% ipython --no-banner

In [1]: import numpy as np

In [2]: np.set_printoptions(precision=2, suppress=True, linewidth=200)

In [3]: M = np.load("m.npy")

In [4]: M
Out[4]: 
array([[ 0.6, -1.1, -2. ],
       [-0.6,  0.9, -0.5],
       [ 0.4, -1.4,  0.1],
       [ 0. ,  2.4,  0. ],
       [-0.5, -0.5, -1. ],
       [-1.1,  0.6,  0.1],
       [ 0. , -1.3,  0.1],
       [ 0.3,  3.2,  1.9],
       [ 0.3, -0.5, -1.5],
       [-1. ,  1.8,  0.5],
       [-2.1, -0.3, -0.4],
       [ 0.9,  1.8,  0.5],
       [ 6. , -2.5,  3. ],
       [ 1.1,  0.9,  0.1],
       [ 1. , -0.4,  0.2],
       [ 1. , -0.5, -0.3],
       [ 0.1, -1.1, -1.5],
       [ 1. , -1.4, -1.1],
       [ 0.8, -0.2, -0.5]])

In [5]: round(np.linalg.norm(M[15] - M[0]), 2)
Out[5]: np.float64(1.85)

In [6]: round(float(np.linalg.norm(M[15], 1)), 2), np.round(np.linalg.norm(M[15], np.inf), 2)
Out[6]: (1.8, np.float64(1.0))

In [7]: np.linalg.norm(M, axis=0)
Out[7]: array([7.04, 6.31, 4.96])

In [8]: round(float(np.linalg.norm(M) ** 2 / np.linalg.norm(M, 2) ** 2), 2)
Out[8]: 1.74

In [9]: round(np.linalg.norm(M, "nuc"), 2)
Out[9]: np.float64(17.4)

In [10]: W = np.array([[0, -3], [2, 3], [-1, 0]])

In [11]: coef = np.array([0, -1])

In [12]: hid = np.maximum(M @ W + coef, 0)

In [13]: np.linalg.matrix_rank(hid)
Out[13]: np.int64(2)

In [14]: hid
Out[14]: 
array([[0. , 0. ],
       [2.3, 3.5],
       [0. , 0. ],
       [4.8, 6.2],
       [0. , 0. ],
       [1.1, 4.1],
       [0. , 0. ],
       [4.5, 7.7],
       [0.5, 0. ],
       [3.1, 7.4],
       [0. , 4.4],
       [3.1, 1.7],
       [0. , 0. ],
       [1.7, 0. ],
       [0. , 0. ],
       [0. , 0. ],
       [0. , 0. ],
       [0. , 0. ],
       [0.1, 0. ]])

In [15]: C = np.array([[4, -3, -1], [-2, 2, 2]])

In [16]: (hid @ C).round(6).argmax(axis=1)
Out[16]: array([0, 2, 0, 2, 0, 2, 0, 2, 0, 2, 1, 0, 0, 0, 0, 0, 0, 0, 0])

In [17]: P = M @ np.linalg.solve(M.T @ M, M.T)

In [18]: np.round(np.linalg.eigvalsh(P), 2) + 0
Out[18]: array([0., 0., 0., 0., 0., 0., 0., 0., 0., 0., 0., 0., 0., 0., 0., 0., 1., 1., 1.])

In [19]: np.allclose(P @ P, P)
Out[19]: True
